>>> import numpy as np
>>> np.set_printoptions(precision=2, suppress=True, linewidth=140, floatmode="fixed")
>>> W0 = np.load("block18.npy")
>>> print(W0)
[[ 1  1  1  1 -1 -1 -1 -1]
 [ 1  1  1  1  1  1  1  1]
 [ 1  1 -1 -1 -1 -1  1  1]]
>>> print(W0.reshape(-1, 2))
[[ 1  1]
 [ 1  1]
 [-1 -1]
 [-1 -1]
 [ 1  1]
 [ 1  1]
 [ 1  1]
 [ 1  1]
 [ 1  1]
 [-1 -1]
 [-1 -1]
 [ 1  1]]
>>> blk = W0.reshape(3, 2, -1)
>>> print(blk.transpose(1, 0, 2))
[[[ 1  1  1  1]
  [ 1  1  1  1]
  [ 1  1 -1 -1]]

 [[-1 -1 -1 -1]
  [ 1  1  1  1]
  [-1 -1  1  1]]]
>>> print(np.swapaxes(blk, 1, 2)[1])
[[1 1]
 [1 1]
 [1 1]
 [1 1]]
>>> x0 = np.array([3, 3, 3, 0, 0, 1, 1, 1])
>>> print(np.linalg.norm(W0 @ x0) <= np.linalg.norm(W0, 2) * np.linalg.norm(x0) + 1e-9)
True
>>> print(W0 * x0)
[[ 3  3  3  0  0 -1 -1 -1]
 [ 3  3  3  0  0  1  1  1]
 [ 3  3 -3  0  0 -1  1  1]]
>>> print(W0 @ (2 * x0))
[12 24  8]
>>> print(np.einsum("ij,j->i", W0, x0))
[ 6 12  4]
>>> M2 = np.array([[0, 8], [9, 6], [4, 6], [6, 4], [4, 5], [8, 1], [4, 7], [0, 4]])
>>> print(np.einsum("ij->j", W0))
[ 3  3  1  1 -1 -1  1  1]
>>> print(np.vstack([W0, M2.T]).shape)
(5, 8)
>>> print(W0 @ M2)
[[ 3  7]
 [35 41]
 [-9  9]]
>>> print(M2.T @ W0.T)
[[ 3 35 -9]
 [ 7 41  9]]
>>> cov = W0.T @ W0
>>> print(np.linalg.svd(W0, compute_uv=False) ** 2)
[8.00 8.00 8.00]
>>> print(np.linalg.matrix_rank(cov))
3
>>> print(np.diag(cov))
[3 3 3 3 3 3 3 3]
>>> print((W0 @ W0.T).shape)
(3, 3)
>>> W1 = np.array([[9, 5, 3, 2],
...     [2, 8, 9, 7],
...     [5, 8, 9, 9],
...     [9, 6, 4, 3],
...     [0, 1, 2, 7],
...     [6, 9, 5, 6],
...     [8, 3, 3, 6],
...     [4, 5, 3, 0]])
>>> c = np.array([-1, 0, 2, -2])
>>> H = np.maximum(W0 @ W1 + c, 0)
>>> print((H > 0).astype(int))
[[1 1 1 0]
 [1 1 1 1]
 [1 0 0 0]]
>>> print(np.linalg.matrix_rank(H))
3
>>> cent = np.array([[0, 0], [-3, 1], [-1, 3], [2, 0]])
>>> print(H @ cent)
[[-41  51]
 [-99 165]
 [  0   0]]
>>> feats = np.load("sample1.npy")
>>> print(feats)
[[0.75 0.00 0.25]
 [0.14 0.86 0.00]
 [0.40 0.40 0.20]]
>>> print(np.linalg.matrix_power(feats, 100))
[[0.45 0.40 0.14]
 [0.45 0.40 0.14]
 [0.45 0.40 0.14]]
>>> print(feats.sum(axis=1))
[1.00 1.00 1.00]
>>> pr = np.eye(3)[0]
>>> for _ in range(3):
...     pr = pr @ feats
...     print(pr.round(2))
... 
[0.75 0.00 0.25]
[0.66 0.10 0.24]
[0.61 0.18 0.21]
>>> print(np.linalg.norm(feats, axis=1))
[0.79 0.87 0.60]
>>> print(round(float(np.linalg.norm(feats[0] - feats[2])), 2))
0.53
>>> print(round(float(np.linalg.norm(feats[0], 1)), 2), round(np.linalg.norm(feats[0], np.inf), 2))
1.0 0.75
>>> print(np.argsort(-np.linalg.norm(feats, axis=0).round(6), kind="stable")[:3])
[1 0 2]
>>> print(round(np.log10(np.linalg.cond(feats))))
1
>>> print(np.linalg.matrix_rank(feats, rtol=0.1))
2
>>> print(np.abs(np.linalg.svd(feats)[2][-1]))
[0.35 0.03 0.94]
>>> th = np.radians(30)
>>> Rm = np.eye(3)
>>> Rm[0, 0] = Rm[1, 1] = np.cos(th)
>>> Rm[0, 1], Rm[1, 0] = -np.sin(th), np.sin(th)
>>> print(Rm)
[[ 0.87 -0.50  0.00]
 [ 0.50  0.87  0.00]
 [ 0.00  0.00  1.00]]
>>> M2 = feats @ Rm.T
>>> print(M2)
[[ 0.65  0.37  0.25]
 [-0.31  0.81  0.00]
 [ 0.15  0.55  0.20]]
>>> print(round(np.linalg.det(Rm), 2), round(float(np.trace(Rm)), 2))
1.0 2.73
>>> print(np.allclose(np.linalg.norm(feats, axis=1), np.linalg.norm(M2, axis=1)))
True
>>> print(np.abs(M2 - feats).max(axis=0))
[0.45 0.37 0.00]
>>> X = np.load("x.npy")
>>> print(X)
[[  1.84   3.18   0.14]
 [ -5.41 -14.12  -6.23]
 [  0.80   4.84   2.44]
 [  1.38   7.14   7.26]]
>>> x0 = np.array([-4, -2, 6])
>>> rhs = X @ x0
>>> print(np.linalg.lstsq(X, rhs)[0])
[-4.00 -2.00  6.00]
>>> print(np.round(np.linalg.pinv(X) @ X, 2) + 0)
[[1.00 0.00 0.00]
 [0.00 1.00 0.00]
 [0.00 0.00 1.00]]
>>> rng = np.random.default_rng(14978)
>>> rhs = rhs + 0.02 * rng.normal(size=4)
>>> print(rhs)
[-12.87  12.52   1.73  23.79]
>>> c, *_ = np.linalg.lstsq(X, rhs)
>>> print(c)
[-3.97 -2.02  6.02]
>>> print(c.round())
[-4.00 -2.00  6.00]
>>> M2 = np.array([[0, 9, 5, 1], [3, 7, 1, 0], [9, 5, 4, 1], [8, 4, 0, 0]])
>>> E = np.tril(M2)
>>> print(E)
[[0 0 0 0]
 [3 7 0 0]
 [9 5 4 0]
 [8 4 0 0]]
>>> z = rng.permutation(4)
>>> print(z)
[0 2 1 3]
>>> M2 = E[z][:, z]
>>> print(np.diag(M2))
[0 4 7 0]
>>> print(round(float(np.linalg.det(M2)), 2), np.round(np.linalg.det(E[z]), 2))
0.0 0.0
>>> print(np.sort(np.abs(np.linalg.eigvals(M2))))
[0.00 0.00 4.00 7.00]
>>> print(np.linalg.matrix_power(E - np.diag(np.diag(E)), 4))
[[0 0 0 0]
 [0 0 0 0]
 [0 0 0 0]
 [0 0 0 0]]
>>> print(np.linalg.matrix_rank(E - E[0, 0] * np.eye(4)))
3
>>> print([int(np.linalg.matrix_rank(np.linalg.matrix_power(E, p))) for p in range(1, 5)])
[3, 2, 2, 2]
>>> print(np.prod(np.diag(E)), round(np.linalg.det(E), 2))
0 0.0
>>> M2 = np.c_[X[:, :2] @ np.array([[-2, -2], [0, -2]]), np.array([0, -1, 0, -3])]
>>> print(M2)
[[ -3.68 -10.04   0.00]
 [ 10.82  39.06  -1.00]
 [ -1.60 -11.28   0.00]
 [ -2.76 -17.04  -3.00]]
>>> print(np.round(np.linalg.norm(M2 - X @ np.linalg.lstsq(X, M2)[0], axis=0), 2) + 0)
[0.00 0.00 1.14]
>>> Uu, sigma, Vt = np.linalg.svd(E)
>>> V = Vt[:(sigma > 1e-8).sum()]
>>> x0 = E[2] + 4 * E[0] + rng.integers(2) * np.eye(4)[0]
>>> print(x0)
[9.00 5.00 4.00 0.00]
>>> print(np.diag(V.T @ V))
[1.00 1.00 1.00 0.00]
>>> print(np.allclose(V.T @ V @ x0, x0))
True
>>> M2 = W0 / np.sqrt((W0 ** 2).mean(axis=1, keepdims=True))
>>> print(np.linalg.matrix_rank(W0 - W0.mean(axis=1, keepdims=True)))
2
>>> print(M2[2])
[ 1.00  1.00 -1.00 -1.00 -1.00 -1.00  1.00  1.00]
>>> arr = np.load("run6.npy")
>>> print(arr)
[[0 2 0 4]
 [0 3 0 6]
 [0 0 0 0]
 [0 0 0 0]]
>>> def softmax(z):
...     e = np.exp(z - z.max(axis=-1, keepdims=True))
...     return e / e.sum(axis=-1, keepdims=True)
... 
>>> print(softmax(arr[2] + -1))
[0.25 0.25 0.25 0.25]
>>> print(softmax(arr).sum(axis=1))
[1.00 1.00 1.00 1.00]
>>> print(softmax(arr[2]))
[0.25 0.25 0.25 0.25]
>>> S = arr @ arr.T / np.sqrt(4)
>>> print(softmax(S)[2] @ arr)
[0.00 1.25 0.00 2.50]
>>> print(np.round(softmax(S + np.triu(np.full(S.shape, -np.inf), 1)), 2) + 0)
[[1.00 0.00 0.00 0.00]
 [0.00 1.00 0.00 0.00]
 [0.33 0.33 0.33 0.00]
 [0.25 0.25 0.25 0.25]]
>>> print(np.round(softmax(S), 2) + 0)
[[0.01 0.99 0.00 0.00]
 [0.00 1.00 0.00 0.00]
 [0.25 0.25 0.25 0.25]
 [0.25 0.25 0.25 0.25]]
>>> Uu, sigma, Vt = np.linalg.svd(arr)
>>> print(sigma.round(2) + 0)
[8.06 0.00 0.00 0.00]
>>> M2 = Uu[:, :1] @ np.diag(sigma[:1]) @ Vt[:1]
>>> print(np.linalg.matrix_rank(arr, rtol=0.05))
1
>>> print(np.linalg.matrix_rank(M2))
1
>>> print(np.kron(np.eye(2, dtype=int), arr))
[[0 2 0 4 0 0 0 0]
 [0 3 0 6 0 0 0 0]
 [0 0 0 0 0 0 0 0]
 [0 0 0 0 0 0 0 0]
 [0 0 0 0 0 2 0 4]
 [0 0 0 0 0 3 0 6]
 [0 0 0 0 0 0 0 0]
 [0 0 0 0 0 0 0 0]]
>>> print(np.einsum("ij,ji->", arr, arr))
9
>>> print(round(float(np.linalg.det(arr.T)), 2))
0.0
>>> print(np.round(np.linalg.det(arr[::-1]), 2))
0.0
>>> print(np.round(np.linalg.det(2 * arr), 2), np.round(np.linalg.det(arr), 2))
0.0 0.0
>>> K = np.loadtxt("data.csv", delimiter=",")
>>> print(K)
[[-0.95  0.31 -0.10]
 [-0.28 -0.61  0.74]
 [ 0.17  0.73  0.66]]
>>> u, g = K[0], K[1]
>>> print(round(float(u @ g), 2))
-0.0
>>> pr = (u @ g) / (u @ u) * u
>>> print(np.outer(u, g))
[[ 0.26  0.58 -0.70]
 [-0.09 -0.19  0.23]
 [ 0.03  0.06 -0.07]]
>>> print(np.linalg.matrix_rank(np.outer(u, g)))
1
>>> u = np.array([1, 2, 1])
>>> M2 = K + np.outer(u, np.eye(3)[1])
>>> print(np.linalg.matrix_rank(M2 - K))
1
>>> print(np.round(np.linalg.det(M2) / np.linalg.det(K), 2), round(1 + np.linalg.solve(K, u)[1], 2))
0.81 0.81
>>> print(M2)
[[-0.95  1.31 -0.10]
 [-0.28  1.39  0.74]
 [ 0.17  1.73  0.66]]
>>> print(round(np.linalg.eigvals(E).sum().real, 2))
11.0
>>> print(np.linalg.eigvals(E))
[4.00 0.00 7.00 0.00]
>>> print(np.kron(np.eye(2, dtype=int), E))
[[0 0 0 0 0 0 0 0]
 [3 7 0 0 0 0 0 0]
 [9 5 4 0 0 0 0 0]
 [8 4 0 0 0 0 0 0]
 [0 0 0 0 0 0 0 0]
 [0 0 0 0 3 7 0 0]
 [0 0 0 0 9 5 4 0]
 [0 0 0 0 8 4 0 0]]
>>> print(np.poly(E))
[  1.00 -11.00  28.00   0.00   0.00]
>>> M2 = np.array([[0, 2], [3, -2]])
>>> cent = np.kron(M2, K)
>>> print(round(float(np.linalg.norm(cent, 2)), 2), round(float(np.linalg.norm(M2, 2) * np.linalg.norm(K, 2)), 2))
3.81 3.81
>>> J = np.eye(4, dtype=int)[rng.permutation(4)] * np.array([0, 2, 2, 2])
>>> print(J)
[[0 2 0 0]
 [0 0 0 0]
 [0 0 2 0]
 [0 0 0 2]]
>>> M2 = J + rng.integers(-2, 3, (4, 3)) @ rng.integers(-2, 3, (3, 4))
>>> print(M2)
[[ 1  2  3  0]
 [ 1  2  4  4]
 [ 4 -4  1  3]
 [ 0  2  3  4]]
>>> print(np.linalg.matrix_rank(M2 - J, tol=1e-8))
3
>>> print(M2 - J)
[[ 1  0  3  0]
 [ 1  2  4  4]
 [ 4 -4 -1  3]
 [ 0  2  3  2]]
>>> F = np.loadtxt("w.csv", delimiter=",")
>>> print(F)
[[0.20 0.00 0.40 0.40]
 [0.29 0.29 0.29 0.14]
 [0.14 0.29 0.29 0.29]
 [0.20 0.20 0.20 0.40]]
>>> print(F.sum(axis=1))
[1.00 1.00 1.00 1.00]
>>> pr = np.eye(4)[0]
>>> for _ in range(4):
...     pr = pr @ F
...     print(pr.round(2))
... 
[0.20 0.00 0.40 0.40]
[0.18 0.19 0.27 0.35]
[0.20 0.20 0.28 0.32]
[0.20 0.20 0.28 0.32]
>>> cov = F.T @ F
>>> print(np.linalg.eigvalsh(cov)[::-1])
[1.04 0.09 0.03 0.01]
>>> print(np.linalg.svd(F, compute_uv=False) ** 2)
[1.04 0.09 0.03 0.01]
>>> print(np.allclose(cov, cov.T))
True
>>> hat = np.triu(np.array([[-3, 0, -1, -1], [1, -1, -3, 2], [-3, -2, 3, 2], [2, -2, 3, -2]]), 1) + np.eye(4)
>>> M2 = hat @ F @ np.linalg.inv(hat)
>>> print(hat @ F - F @ hat)
[[-0.34 -0.49 -0.29 -1.29]
 [-0.03 -0.46  0.69 -0.91]
 [ 0.40  0.40  1.40 -0.20]
 [ 0.00  0.00  0.80 -0.60]]
>>> print(np.round(np.poly(M2), 2) + 0)
[ 1.00 -1.17  0.20 -0.03  0.00]
>>> print(np.linalg.matrix_rank(M2))
4
>>> print(np.round(np.trace(M2), 2), round(float(np.trace(F)), 2))
1.17 1.17
